In [1]: import numpy as np

In [2]: from numpy import linalg as LA

In [3]: np.set_printoptions(precision=2, suppress=True, linewidth=200, legacy="1.25")

In [4]: basis = np.array([[1.3, -0.5, 1.5, 1.0], [-1.3, 0.2, -0.5, -0.3]])

In [5]: rng = np.random.default_rng(505)

In [6]: mat = np.array([[1, 4],
   ...:     [9, 0],
   ...:     [5, 8],
   ...:     [7, 0],
   ...:     [2, 5],
   ...:     [8, 6],
   ...:     [8, 0],
   ...:     [0, 2],
   ...:     [9, 9],
   ...:     [9, 3],
   ...:     [7, 0],
   ...:     [0, 3],
   ...:     [1, 2],
   ...:     [5, 9],
   ...:     [2, 2],
   ...:     [9, 8],
   ...:     [5, 0],
   ...:     [5, 0],
   ...:     [9, 7],
   ...:     [4, 0],
   ...:     [4, 4],
   ...:     [0, 4]]) @ basis + 0.3 * rng.normal(size=(22, 4))

In [7]: mat
Out[7]: 
array([[-3.52, -0.08, -0.37, -0.69],
       [11.63, -4.56, 13.7 ,  8.8 ],
       [-3.7 , -1.18,  3.3 ,  2.27],
       [ 9.65, -4.26, 10.7 ,  6.48],
       [-3.89,  0.06,  0.83,  0.72],
       [ 2.26, -2.68,  9.3 ,  6.68],
       [10.25, -4.16, 12.09,  7.64],
       [-2.43,  0.79, -1.17, -0.39],
       [ 0.23, -2.3 ,  8.81,  5.9 ],
       [ 7.24, -3.76, 12.34,  8.24],
       [ 9.4 , -3.74, 10.71,  6.55],
       [-4.13, -0.09, -1.42, -0.97],
       [-1.53, -0.1 ,  0.17,  0.99],
       [-5.46, -0.06,  3.3 ,  2.43],
       [ 0.55, -0.5 ,  2.12,  1.85],
       [ 1.18, -2.71, 10.41,  6.7 ],
       [ 6.23, -2.78,  7.2 ,  5.06],
       [ 6.85, -2.22,  7.16,  5.25],
       [ 3.16, -3.27, 10.38,  7.32],
       [ 5.61, -2.71,  6.15,  3.98],
       [ 0.04, -1.54,  4.75,  2.72],
       [-4.88,  1.07, -2.04, -1.14]])

In [8]: round(mat[20] @ mat[3], 2)
Out[8]: 75.37

In [9]: round(LA.norm(mat) ** 2 / LA.norm(mat, 2) ** 2, 2)
Out[9]: 1.09

In [10]: round(float(LA.norm(mat[20] - mat[3])), 2)
Out[10]: 12.22

In [11]: LA.norm(mat, axis=1).argmax()
Out[11]: 1

In [12]: np.round(LA.norm(mat[20], 1), 2), round(float(LA.norm(mat[20], np.inf)), 2)
Out[12]: (9.05, 4.75)

In [13]: np.round(LA.norm(mat, 1), 2), round(LA.norm(mat, np.inf), 2)
Out[13]: (138.44, 38.69)
